$ python3 -q
>>> import numpy as np
>>> np.set_printoptions(suppress=True, linewidth=160)
>>> mat = np.diag(np.array([3, 0, 0])) + -2 * np.eye(3, k=1) + -2 * np.eye(3, k=-1)
>>> print(mat)
[[ 3. -2.  0.]
 [-2.  0. -2.]
 [ 0. -2.  0.]]
>>> other = mat[0, 0] * mat[1:] - np.outer(mat[1:, 0], mat[0])
>>> print(other)
[[ 0. -4. -6.]
 [ 0. -6.  0.]]
>>> print(np.flatnonzero(~other.round(6).any(axis=1)))
[]
>>> rng = np.random.default_rng(48)
>>> data = rng.normal(size=(10, 5)) + 5 * np.array([-2, 0, -3, 0, -3])
>>> print(data.round(2))
[[-10.31   1.35 -14.81   1.41 -14.84]
 [-11.02   0.86 -15.64   0.41 -13.83]
 [ -9.27   0.35 -16.05  -0.04 -15.74]
 [ -8.66   0.57 -14.14   1.11 -14.57]
 [-10.44  -0.08 -15.09  -0.67 -14.87]
 [-10.82   0.12 -15.27  -0.01 -12.6 ]
 [-10.42   0.87 -16.17   0.48 -14.15]
 [ -9.73  -0.06 -14.48   1.09 -12.53]
 [-11.17   0.38 -13.69   0.78 -13.47]
 [ -8.72   0.12 -14.91  -1.17 -15.65]]
>>> lab = data[:, 4] > np.median(data[:, 4])
>>> f = data[lab].mean(axis=0) - data[~lab].mean(axis=0)
>>> print((((data - data.mean(axis=0)) @ f > 0) == lab).mean())
1.0
>>> print(np.argsort(-np.abs(f).round(6), kind="stable"))
[4 0 3 2 1]
>>> print(lab.astype(int))
[0 1 0 0 0 1 1 1 1 0]
>>> print(((data - data.mean(axis=0)) @ f > 0).astype(int))
[0 1 0 0 0 1 1 1 1 0]
>>> print(f.round(2))
[-1.15 -0.02 -0.05  0.42  1.82]
>>> Xc = data - data.mean(axis=0)
>>> U, sig, Vt = np.linalg.svd(Xc, full_matrices=False)
>>> print(np.abs(Vt[0]).argmax())
4
>>> print(np.round(Vt[0] * np.sign(Vt[0, np.abs(Vt[0]).argmax()]), 2))
[-0.47  0.02  0.2   0.35  0.78]
>>> print((np.sign(U[:, 0]) == np.sign(U[0, 0])).astype(int))
[1 1 0 0 0 1 1 1 1 0]
>>> print(sig.round(2))
[4.09 2.72 2.3  1.75 0.57]
>>> print(np.linalg.matrix_rank(Xc))
5
>>> print(np.searchsorted(np.cumsum(sig ** 2) / (sig ** 2).sum(), 0.9) + 1)
4
>>> cent = data[[7, 2]].astype(float)
>>> for _ in range(3):
...     lab = np.linalg.norm(data[:, None] - cent, axis=-1).argmin(axis=1)
...     cent = np.array([data[lab == j].mean(axis=0) for j in range(2)])
... 
>>> print(lab)
[1 0 1 1 1 0 1 0 0 1]
>>> print(np.abs(cent[1] - cent[0]).argmax())
4
>>> print(cent.round(2))
[[-10.69   0.33 -14.77   0.57 -13.11]
 [ -9.64   0.53 -15.19   0.19 -14.97]]
>>> cent = np.sign(np.array([[-3, 3, -2], [-1, 3, 2], [1, 0, -1]]))
>>> other = (np.tril(cent, -1) + np.eye(3)) @ (np.triu(cent, 1) + np.eye(3))
>>> ev = np.array([2, 0, 0])
>>> E = np.rint(other * ev @ np.linalg.inv(other)) + 0
>>> print(E)
[[-4. -2.  4.]
 [ 4.  2. -4.]
 [-4. -2.  4.]]
>>> print(round(float(np.linalg.norm(E, 2)), 2))
10.39
>>> print(round(np.linalg.norm(E, "nuc"), 2))
10.39
>>> print(round(float(np.linalg.norm(E[2] - E[1])), 2))
12.0
>>> print(np.linalg.norm(E, axis=1).argmax())
0
>>> print(round(np.linalg.norm(E, 1), 2), round(float(np.linalg.norm(E, np.inf)), 2))
12.0 10.0
>>> proj = np.triu(np.array([[-1, 3, -3], [4, 0, 1], [-2, 1, 2]]), 1) + np.eye(3)
>>> other = proj @ E @ np.linalg.inv(proj)
>>> print(proj @ E - E @ proj)
[[ 24.  24. -34.]
 [ -4. -14.  14.]
 [  0.  12. -10.]]
>>> print(np.linalg.matrix_rank(other))
1
>>> print(other)
[[ 20. -50.  90.]
 [  0.   0.   0.]
 [ -4.  10. -18.]]
>>> Q, _ = np.linalg.qr(np.array([[0.1, 0.1, -0.4], [-0.6, -1.1, 0.9], [2.1, -0.3, 1.5]]))
>>> vecs, _ = np.linalg.qr(np.array([[-0.5, 0.5, -0.3, -0.5],
...     [0.5, 0.2, 0.8, 1.3],
...     [-0.9, -0.2, -0.1, 0.5],
...     [-1.2, 0.3, 0.5, -1.0]]))
>>> sig = 5 * 0.2 ** np.arange(3)
>>> M = Q[:, :3] * sig @ vecs[:3]
>>> print(M.round(2))
[[ 0.2   0.03 -0.17  0.17]
 [-0.69 -0.59  1.41  0.01]
 [ 1.36  3.55 -2.37  1.76]]
>>> other = M / np.sqrt((M ** 2).mean(axis=1, keepdims=True))
>>> print(np.linalg.matrix_rank(M - M.mean(axis=1, keepdims=True)))
3
>>> print(np.round(M - M.mean(axis=1, keepdims=True), 2))
[[ 0.15 -0.03 -0.23  0.11]
 [-0.73 -0.62  1.37 -0.02]
 [ 0.29  2.47 -3.44  0.69]]
